% python3 -q
>>> import numpy as np
>>> np.set_printoptions(precision=2, suppress=True, linewidth=100)
>>> tidy = lambda a: np.round(a, 2) + 0
>>> J = np.loadtxt("x.csv", delimiter=",")
>>> J
array([[ -1.,  -2.,  -2.,  -1.],
       [ -1.,  -2.,  -3.,   0.],
       [  0.,  -1.,   0.,  -1.],
       [ -3.,  -4.,   3.,   1.],
       [ -3.,  -3.,   4.,  -2.],
       [ -2.,  -6.,   6.,  -4.],
       [ -1.,  -4.,   9.,  -3.],
       [ -4.,  -1.,  12.,  -2.],
       [ -3.,  -1.,  15.,  -2.],
       [  0.,  -4.,  15.,  -1.],
       [ -3.,  -3.,  18.,  -4.],
       [ -4.,   0.,  17.,  -6.],
       [ -7.,   2.,  20.,  -8.],
       [ -5.,   3.,  19.,  -9.],
       [ -2.,   3.,  22., -12.],
       [ -5.,   3.,  22., -11.],
       [ -4.,   6.,  24.,  -9.],
       [ -6.,   7.,  24.,  -7.],
       [ -8.,   8.,  24.,  -7.],
       [-11.,  10.,  25.,  -9.],
       [-14.,   9.,  23., -10.],
       [-11.,   7.,  21.,  -8.],
       [ -8.,   9.,  23., -10.],
       [ -5.,   6.,  20.,  -8.],
       [ -4.,   9.,  23.,  -7.],
       [ -2.,   9.,  26.,  -7.]])
>>> vec = np.array([3, 2, 1, 0])
>>> target = J @ vec
>>> print(tidy(np.linalg.solve(J.T @ J, J.T @ target)))
[3. 2. 1. 0.]
>>> tidy(np.linalg.lstsq(J, target)[0])
array([3., 2., 1., 0.])
>>> rng = np.random.default_rng(29998)
>>> target = target + 0.3 * rng.normal(size=26)
>>> print(tidy(target))
[ -9.09  -9.29  -1.71 -14.41 -10.78 -12.48  -1.92  -1.79   4.01   6.75   3.38   4.74   2.88   9.22
  22.06  12.49  23.87  20.16  15.77  11.64  -1.16   1.98  16.77  16.81  29.1   38.28]
>>> beta, *_ = np.linalg.lstsq(J, target)
>>> print([round(float(np.linalg.norm(np.linalg.solve(J.T @ J + lam * np.eye(4), J.T @ target))), 2) for lam in (0, 1, 10, 100)])
[3.76, 3.74, 3.57, 2.44]
>>> tidy(J.T @ (target - J @ beta))
array([0., 0., 0., 0.])
>>> tidy(np.linalg.norm(target - J @ beta))
np.float64(1.48)
>>> J[8] @ J[24]
np.float64(362.0)
>>> tidy(np.linalg.norm(J, 2))
np.float64(103.62)
>>> D = np.linalg.norm(J[:, None] - J[None], axis=-1)
>>> np.unravel_index(D.round(6).argmax(), D.shape)
(np.int64(1), np.int64(19))
>>> tidy(D[:5, :5])
array([[0.  , 1.41, 2.45, 6.08, 6.48],
       [1.41, 0.  , 3.46, 6.71, 7.62],
       [2.45, 3.46, 0.  , 5.57, 5.48],
       [6.08, 6.71, 5.57, 0.  , 3.32],
       [6.48, 7.62, 5.48, 3.32, 0.  ]])
>>> print((D + 1e9 * np.eye(26)).round(6).argmin(axis=1))
[ 1  0  0  4  3  6  5  8  7  8 11 10 13 12 15 14 17 18 17 20 19 18 18 13 17 24]
>>> np.flatnonzero(D[21] < D.mean() / 2)
array([12, 17, 18, 19, 20, 21, 22, 23])
>>> D.shape
(26, 26)
>>> Y = J / np.sqrt((J ** 2).mean(axis=1, keepdims=True))
>>> np.linalg.matrix_rank(Y) == np.linalg.matrix_rank(J)
np.True_
>>> tidy(np.linalg.norm(Y, axis=1))
array([2., 2., 2., 2., 2., 2., 2., 2., 2., 2., 2., 2., 2., 2., 2., 2., 2., 2., 2., 2., 2., 2., 2.,
       2., 2., 2.])
>>> E = np.load("m.npy")
>>> E
array([[  0,  -4,  -9,  -8,  -6,  -6,  -9,  -6],
       [  0,   0,   0,   0,   0,   0,   0,   0],
       [  0,   4,   9,   8,   6,   6,   9,   6],
       [  0,  -8, -18, -16, -12, -12, -18, -12],
       [  0,  12,  27,  24,  18,  18,  27,  18],
       [  0,   4,   9,   8,   6,   6,   9,   6],
       [  0,  12,  27,  24,  18,  18,  27,  18]])
>>> left, sv, Vh = np.linalg.svd(E)
>>> tidy(sv)
array([93.54,  0.  ,  0.  ,  0.  ,  0.  ,  0.  ,  0.  ])
>>> Y = left[:, :1] @ np.diag(sv[:1]) @ Vh[:1]
>>> tidy(np.linalg.norm(E - Y, 2)), tidy(sv[1])
(np.float64(0.0), np.float64(0.0))
>>> np.linalg.matrix_rank(Y)
np.int64(1)
